% ipython --no-banner

In [1]: import numpy as np

In [2]: from numpy import linalg as LA

In [3]: np.set_printoptions(precision=2, suppress=True, linewidth=200)

In [4]: def tidy(a):
   ...:     return np.round(a, 2) + 0
   ...: 

In [5]: E = np.load("run11.npy")

In [6]: E
Out[6]: 
array([[-1,  0,  0,  0,  0,  0,  2,  0,  0, -3, -1,  0],
       [ 0,  2,  0,  0, -2,  0,  0,  0, -2,  0,  0,  0],
       [ 0,  0, -3,  0,  0,  2,  0, -1,  0,  0,  0, -2],
       [ 0,  0, -3,  1,  0, -1,  0,  3,  0,  0,  0, -2],
       [ 0,  1,  0,  0,  1,  0,  0,  0,  3,  0,  0,  0],
       [ 0,  0, -3, -2,  0,  3,  0,  3,  0,  0,  0, -1],
       [ 3,  0,  0,  0,  0,  0,  0,  0,  0,  0,  1,  0],
       [ 0,  0,  3,  0,  0, -2,  0, -2,  0,  0,  0, -1],
       [ 0, -1,  0,  0,  3,  0,  0,  0,  1,  0,  0,  0],
       [ 1,  0,  0,  0,  0,  0,  1,  0,  0,  3, -2,  0],
       [ 1,  0,  0,  0,  0,  0,  3,  0,  0,  2,  1,  0],
       [ 0,  0,  2,  1,  0, -1,  0, -2,  0,  0,  0, -2]])

In [7]: def softmax(z):
   ...:     e = np.exp(z - z.max(axis=-1, keepdims=True))
   ...:     return e / e.sum(axis=-1, keepdims=True)
   ...: 

In [8]: tidy(softmax(10 * E[0]))
Out[8]: array([0., 0., 0., 0., 0., 0., 1., 0., 0., 0., 0., 0.])

In [9]: scores = E @ E.T / np.sqrt(12)

In [10]: softmax(scores).round(6).argmax(axis=1)
Out[10]: array([ 0,  1,  2,  3,  4,  5,  6,  7,  8,  9, 10,  7])

In [11]: J = np.load("mat.npy")

In [12]: J
Out[12]: 
array([[ 1.93,  1.96, -2.01, -1.9 ],
       [ 2.04,  2.04, -2.07, -2.07],
       [ 2.02,  1.99, -1.81, -2.02],
       [ 2.14,  1.94, -2.08, -1.99],
       [ 1.99,  2.14, -2.  , -1.95],
       [ 1.94,  2.06, -1.94, -1.9 ],
       [ 2.16,  1.93, -2.08, -1.95],
       [-0.1 , -1.97,  0.08,  0.99],
       [ 0.01, -1.83, -0.01,  1.01],
       [ 0.11, -1.98,  0.05,  0.94],
       [ 0.07, -2.  ,  0.02,  0.96],
       [ 0.02, -2.1 ,  0.03,  0.86],
       [-0.02, -1.9 , -0.06,  0.87],
       [ 0.13, -1.92, -0.06,  0.94],
       [ 0.07,  1.96,  1.97,  1.01],
       [-0.03,  1.96,  1.98,  1.12],
       [ 0.08,  1.98,  2.03,  1.01],
       [-0.11,  1.89,  1.98,  1.07],
       [ 0.13,  2.  ,  1.99,  1.24],
       [-0.26,  1.84,  1.98,  0.98],
       [ 0.  ,  1.94,  1.93,  0.75]])

In [13]: cen = J - J.mean(axis=0)

In [14]: vecs = LA.svd(cen)[2][:3]

In [15]: other = cen - cen @ vecs.T @ vecs

In [16]: tidy(LA.norm(other) / LA.norm(cen))
Out[16]: np.float64(0.02)

In [17]: tidy(np.cov(cen @ vecs.T, rowvar=False))
Out[17]: 
array([[6.07, 0.  , 0.  ],
       [0.  , 3.31, 0.  ],
       [0.  , 0.  , 0.01]])

In [18]: tidy(np.diag(vecs.T @ vecs))
Out[18]: array([0.72, 0.91, 0.6 , 0.77])

In [19]: tidy(other.std(axis=0))
Out[19]: array([0.04, 0.02, 0.04, 0.03])

In [20]: tidy((cen @ vecs.T).std(axis=0))
Out[20]: array([2.4 , 1.77, 0.1 ])

In [21]: proj = J @ LA.solve(J.T @ J, J.T)

In [22]: tidy(proj @ J[:, 1])
Out[22]: array([ 1.96,  2.04,  1.99,  1.94,  2.14,  2.06,  1.93, -1.97, -1.83, -1.98, -2.  , -2.1 , -1.9 , -1.92,  1.96,  1.96,  1.98,  1.89,  2.  ,  1.84,  1.94])

In [23]: tidy(np.diag(proj))
Out[23]: array([0.17, 0.15, 0.36, 0.16, 0.18, 0.15, 0.16, 0.13, 0.23, 0.19, 0.16, 0.25, 0.12, 0.16, 0.16, 0.19, 0.19, 0.15, 0.28, 0.12, 0.34])

In [24]: np.allclose(proj @ proj, proj)
Out[24]: True

In [25]: cen = J - J.mean(axis=0)

In [26]: U, sig, VT = LA.svd(cen, full_matrices=False)

In [27]: tidy(cen.mean(axis=0))
Out[27]: array([0., 0., 0., 0.])

In [28]: tidy(sig ** 2 / (sig ** 2).sum())
Out[28]: array([0.65, 0.35, 0.  , 0.  ])

In [29]: np.searchsorted(np.cumsum(sig ** 2) / (sig ** 2).sum(), 0.9) + 1
Out[29]: np.int64(2)

In [30]: np.abs(U[:, 0]).argmax()
Out[30]: np.int64(1)

In [31]: (np.sign(U[:, 0]) == np.sign(U[0, 0])).astype(int)
Out[31]: array([1, 1, 1, 1, 1, 1, 1, 0, 0, 0, 0, 0, 0, 0, 0, 0, 0, 0, 0, 0, 0])

In [32]: LA.matrix_rank(cen)
Out[32]: np.int64(4)

In [33]: m1 = np.array([[1.3, 1.2, 1.8, -1.0, -0.5, 1.3, 0.3, 1.1, -1.1, 0.8, 0.4],
    ...:     [1.5, -0.7, 1.1, 0.7, -0.2, 0.1, 0.5, 0.9, -0.1, -1.3, -0.4],
    ...:     [-1.1, -0.1, -0.1, -0.1, -0.2, -0.3, -1.7, -1.0, 1.0, 0.3, 0.9],
    ...:     [0.8, 0.3, -0.7, -1.1, -0.4, -2.5, -1.0, -0.6, 1.2, 1.5, -1.2],
    ...:     [0.1, -0.5, 0.4, -1.4, 0.4, -0.9, -0.3, -0.2, -1.6, -0.8, 1.3],
    ...:     [-0.8, 0.0, -0.1, 0.2, 0.3, 0.5, 0.2, -0.2, 0.1, 0.7, -0.3],
    ...:     [-1.5, -1.4, 2.5, 0.3, 1.3, -0.3, -0.9, -1.5, -2.3, 1.1, -0.5]])

In [34]: m1[:, 4] *= 10

In [35]: m1
Out[35]: 
array([[ 1.3,  1.2,  1.8, -1. , -5. ,  1.3,  0.3,  1.1, -1.1,  0.8,  0.4],
       [ 1.5, -0.7,  1.1,  0.7, -2. ,  0.1,  0.5,  0.9, -0.1, -1.3, -0.4],
       [-1.1, -0.1, -0.1, -0.1, -2. , -0.3, -1.7, -1. ,  1. ,  0.3,  0.9],
       [ 0.8,  0.3, -0.7, -1.1, -4. , -2.5, -1. , -0.6,  1.2,  1.5, -1.2],
       [ 0.1, -0.5,  0.4, -1.4,  4. , -0.9, -0.3, -0.2, -1.6, -0.8,  1.3],
       [-0.8,  0. , -0.1,  0.2,  3. ,  0.5,  0.2, -0.2,  0.1,  0.7, -0.3],
       [-1.5, -1.4,  2.5,  0.3, 13. , -0.3, -0.9, -1.5, -2.3,  1.1, -0.5]])

In [36]: th = np.radians(72)

In [37]: r_ = np.eye(11)

In [38]: r_[1, 1] = r_[9, 9] = np.cos(th)

In [39]: r_[1, 9], r_[9, 1] = -np.sin(th), np.sin(th)

In [40]: tidy(r_)
Out[40]: 
array([[ 1.  ,  0.  ,  0.  ,  0.  ,  0.  ,  0.  ,  0.  ,  0.  ,  0.  ,  0.  ,  0.  ],
       [ 0.  ,  0.31,  0.  ,  0.  ,  0.  ,  0.  ,  0.  ,  0.  ,  0.  , -0.95,  0.  ],
       [ 0.  ,  0.  ,  1.  ,  0.  ,  0.  ,  0.  ,  0.  ,  0.  ,  0.  ,  0.  ,  0.  ],
       [ 0.  ,  0.  ,  0.  ,  1.  ,  0.  ,  0.  ,  0.  ,  0.  ,  0.  ,  0.  ,  0.  ],
       [ 0.  ,  0.  ,  0.  ,  0.  ,  1.  ,  0.  ,  0.  ,  0.  ,  0.  ,  0.  ,  0.  ],
       [ 0.  ,  0.  ,  0.  ,  0.  ,  0.  ,  1.  ,  0.  ,  0.  ,  0.  ,  0.  ,  0.  ],
       [ 0.  ,  0.  ,  0.  ,  0.  ,  0.  ,  0.  ,  1.  ,  0.  ,  0.  ,  0.  ,  0.  ],
       [ 0.  ,  0.  ,  0.  ,  0.  ,  0.  ,  0.  ,  0.  ,  1.  ,  0.  ,  0.  ,  0.  ],
       [ 0.  ,  0.  ,  0.  ,  0.  ,  0.  ,  0.  ,  0.  ,  0.  ,  1.  ,  0.  ,  0.  ],
       [ 0.  ,  0.95,  0.  ,  0.  ,  0.  ,  0.  ,  0.  ,  0.  ,  0.  ,  0.31,  0.  ],
       [ 0.  ,  0.  ,  0.  ,  0.  ,  0.  ,  0.  ,  0.  ,  0.  ,  0.  ,  0.  ,  1.  ]])

In [41]: other = m1 @ r_.T

In [42]: np.allclose(m1 @ m1.T, other @ other.T)
Out[42]: True

In [43]: tidy(LA.svd(m1, compute_uv=False)), tidy(LA.svd(other, compute_uv=False))
Out[43]: 
(array([16.17,  4.68,  3.55,  2.79,  2.69,  2.05,  0.33]),
 array([16.17,  4.68,  3.55,  2.79,  2.69,  2.05,  0.33]))

In [44]: tidy(LA.det(r_)), tidy(np.trace(r_))
Out[44]: (np.float64(1.0), np.float64(9.62))

In [45]: tidy(other)
Out[45]: 
array([[ 1.3 , -0.39,  1.8 , -1.  , -5.  ,  1.3 ,  0.3 ,  1.1 , -1.1 ,  1.39,  0.4 ],
       [ 1.5 ,  1.02,  1.1 ,  0.7 , -2.  ,  0.1 ,  0.5 ,  0.9 , -0.1 , -1.07, -0.4 ],
       [-1.1 , -0.32, -0.1 , -0.1 , -2.  , -0.3 , -1.7 , -1.  ,  1.  ,  0.  ,  0.9 ],
       [ 0.8 , -1.33, -0.7 , -1.1 , -4.  , -2.5 , -1.  , -0.6 ,  1.2 ,  0.75, -1.2 ],
       [ 0.1 ,  0.61,  0.4 , -1.4 ,  4.  , -0.9 , -0.3 , -0.2 , -1.6 , -0.72,  1.3 ],
       [-0.8 , -0.67, -0.1 ,  0.2 ,  3.  ,  0.5 ,  0.2 , -0.2 ,  0.1 ,  0.22, -0.3 ],
       [-1.5 , -1.48,  2.5 ,  0.3 , 13.  , -0.3 , -0.9 , -1.5 , -2.3 , -0.99, -0.5 ]])

In [46]: other = np.array([[0, 0, 3, 0, 1, 3],
    ...:     [1, 1, 2, 0, 3, 2],
    ...:     [3, 3, 0, 2, 3, 1],
    ...:     [2, 2, 2, 2, 3, 1],
    ...:     [2, 3, 1, 3, 0, 0],
    ...:     [0, 0, 3, 0, 0, 1]])

In [47]: basis = np.array([[0, -3], [-1, 2]])

In [48]: feats = np.block([[other, np.array([[-1, 1], [1, -3], [-2, 2], [1, 2], [0, 3], [-1, -2]])], [np.zeros((2, 6)), basis]])

In [49]: feats
Out[49]: 
array([[ 0.,  0.,  3.,  0.,  1.,  3., -1.,  1.],
       [ 1.,  1.,  2.,  0.,  3.,  2.,  1., -3.],
       [ 3.,  3.,  0.,  2.,  3.,  1., -2.,  2.],
       [ 2.,  2.,  2.,  2.,  3.,  1.,  1.,  2.],
       [ 2.,  3.,  1.,  3.,  0.,  0.,  0.,  3.],
       [ 0.,  0.,  3.,  0.,  0.,  1., -1., -2.],
       [ 0.,  0.,  0.,  0.,  0.,  0.,  0., -3.],
       [ 0.,  0.,  0.,  0.,  0.,  0., -1.,  2.]])

In [50]: x0 = np.array([-1, -1, 1, 1, 2, 0, 0, -2])

In [51]: a = np.maximum(feats @ x0, 0)

In [52]: a
Out[52]: array([ 3., 12.,  0.,  2.,  0.,  7.,  6.,  0.])

In [53]: np.maximum(feats @ x0, 0) - np.maximum(-feats @ x0, 0)
Out[53]: array([ 3., 12., -2.,  2., -7.,  7.,  6., -4.])

In [54]: tidy(np.tanh(feats @ x0))
Out[54]: array([ 1.  ,  1.  , -0.96,  0.96, -1.  ,  1.  ,  1.  , -1.  ])

In [55]: tidy(softmax(feats[1] + -3))
Out[55]: array([0.06, 0.06, 0.17, 0.02, 0.46, 0.17, 0.06, 0.  ])

In [56]: scores = feats @ feats.T / np.sqrt(8)

In [57]: softmax(scores).round(6).argmax(axis=1)
Out[57]: array([0, 1, 2, 3, 4, 5, 1, 2])

In [58]: feats.reshape(2, -1)
Out[58]: 
array([[ 0.,  0.,  3.,  0.,  1.,  3., -1.,  1.,  1.,  1.,  2.,  0.,  3.,  2.,  1., -3.,  3.,  3.,  0.,  2.,  3.,  1., -2.,  2.,  2.,  2.,  2.,  2.,  3.,  1.,  1.,  2.],
       [ 2.,  3.,  1.,  3.,  0.,  0.,  0.,  3.,  0.,  0.,  3.,  0.,  0.,  1., -1., -2.,  0.,  0.,  0.,  0.,  0.,  0.,  0., -3.,  0.,  0.,  0.,  0.,  0.,  0., -1.,  2.]])

In [59]: feats.reshape(-1, 2)
Out[59]: 
array([[ 0.,  0.],
       [ 3.,  0.],
       [ 1.,  3.],
       [-1.,  1.],
       [ 1.,  1.],
       [ 2.,  0.],
       [ 3.,  2.],
       [ 1., -3.],
       [ 3.,  3.],
       [ 0.,  2.],
       [ 3.,  1.],
       [-2.,  2.],
       [ 2.,  2.],
       [ 2.,  2.],
       [ 3.,  1.],
       [ 1.,  2.],
       [ 2.,  3.],
       [ 1.,  3.],
       [ 0.,  0.],
       [ 0.,  3.],
       [ 0.,  0.],
       [ 3.,  0.],
       [ 0.,  1.],
       [-1., -2.],
       [ 0.,  0.],
       [ 0.,  0.],
       [ 0.,  0.],
       [ 0., -3.],
       [ 0.,  0.],
       [ 0.,  0.],
       [ 0.,  0.],
       [-1.,  2.]])

In [60]: blk = feats.reshape(8, 2, -1)

In [61]: blk.transpose(1, 0, 2)
Out[61]: 
array([[[ 0.,  0.,  3.,  0.],
        [ 1.,  1.,  2.,  0.],
        [ 3.,  3.,  0.,  2.],
        [ 2.,  2.,  2.,  2.],
        [ 2.,  3.,  1.,  3.],
        [ 0.,  0.,  3.,  0.],
        [ 0.,  0.,  0.,  0.],
        [ 0.,  0.,  0.,  0.]],

       [[ 1.,  3., -1.,  1.],
        [ 3.,  2.,  1., -3.],
        [ 3.,  1., -2.,  2.],
        [ 3.,  1.,  1.,  2.],
        [ 0.,  0.,  0.,  3.],
        [ 0.,  1., -1., -2.],
        [ 0.,  0.,  0., -3.],
        [ 0.,  0., -1.,  2.]]])

In [62]: blk.sum(axis=1)
Out[62]: 
array([[ 1.,  3.,  2.,  1.],
       [ 4.,  3.,  3., -3.],
       [ 6.,  4., -2.,  4.],
       [ 5.,  3.,  3.,  4.],
       [ 2.,  3.,  1.,  6.],
       [ 0.,  1.,  2., -2.],
       [ 0.,  0.,  0., -3.],
       [ 0.,  0., -1.,  2.]])

In [63]: np.swapaxes(blk, 1, 2)[2]
Out[63]: 
array([[ 3.,  3.],
       [ 3.,  1.],
       [ 0., -2.],
       [ 2.,  2.]])

In [64]: np.trace(feats)
Out[64]: np.float64(6.0)

In [65]: np.allclose(feats, feats.T)
Out[65]: False

In [66]: (feats - feats.T) / 2
Out[66]: 
array([[ 0. , -0.5,  0. , -1. , -0.5,  1.5, -0.5,  0.5],
       [ 0.5,  0. , -0.5, -1. ,  0. ,  1. ,  0.5, -1.5],
       [ 0. ,  0.5,  0. ,  0. ,  1. , -1. , -1. ,  1. ],
       [ 1. ,  1. ,  0. ,  0. ,  0. ,  0.5,  0.5,  1. ],
       [ 0.5,  0. , -1. ,  0. ,  0. ,  0. ,  0. ,  1.5],
       [-1.5, -1. ,  1. , -0.5,  0. ,  0. , -0.5, -1. ],
       [ 0.5, -0.5,  1. , -0.5,  0. ,  0.5,  0. , -1. ],
       [-0.5,  1.5, -1. , -1. , -1.5,  1. ,  1. ,  0. ]])

In [67]: tidy(LA.det(feats))
Out[67]: np.float64(96.0)

In [68]: feats @ feats
Out[68]: 
array([[ 11.,  12.,  10.,   9.,   9.,   6., -10.,   8.],
       [ 13.,  16.,  14.,  13.,  10.,   9.,  -3.,  -2.],
       [ 13.,  16.,  25.,  13.,  18.,  18.,  -1.,  15.],
       [ 18.,  21.,  20.,  17.,  20.,  15.,  -5.,  12.],
       [ 12.,  12.,  18.,   8.,  23.,  16.,  -1.,   7.],
       [  9.,   9.,   3.,   6.,   9.,   4.,  -5.,   3.],
       [  0.,   0.,   0.,   0.,   0.,   0.,   3.,  -6.],
       [  0.,   0.,   0.,   0.,   0.,   0.,  -2.,   7.]])
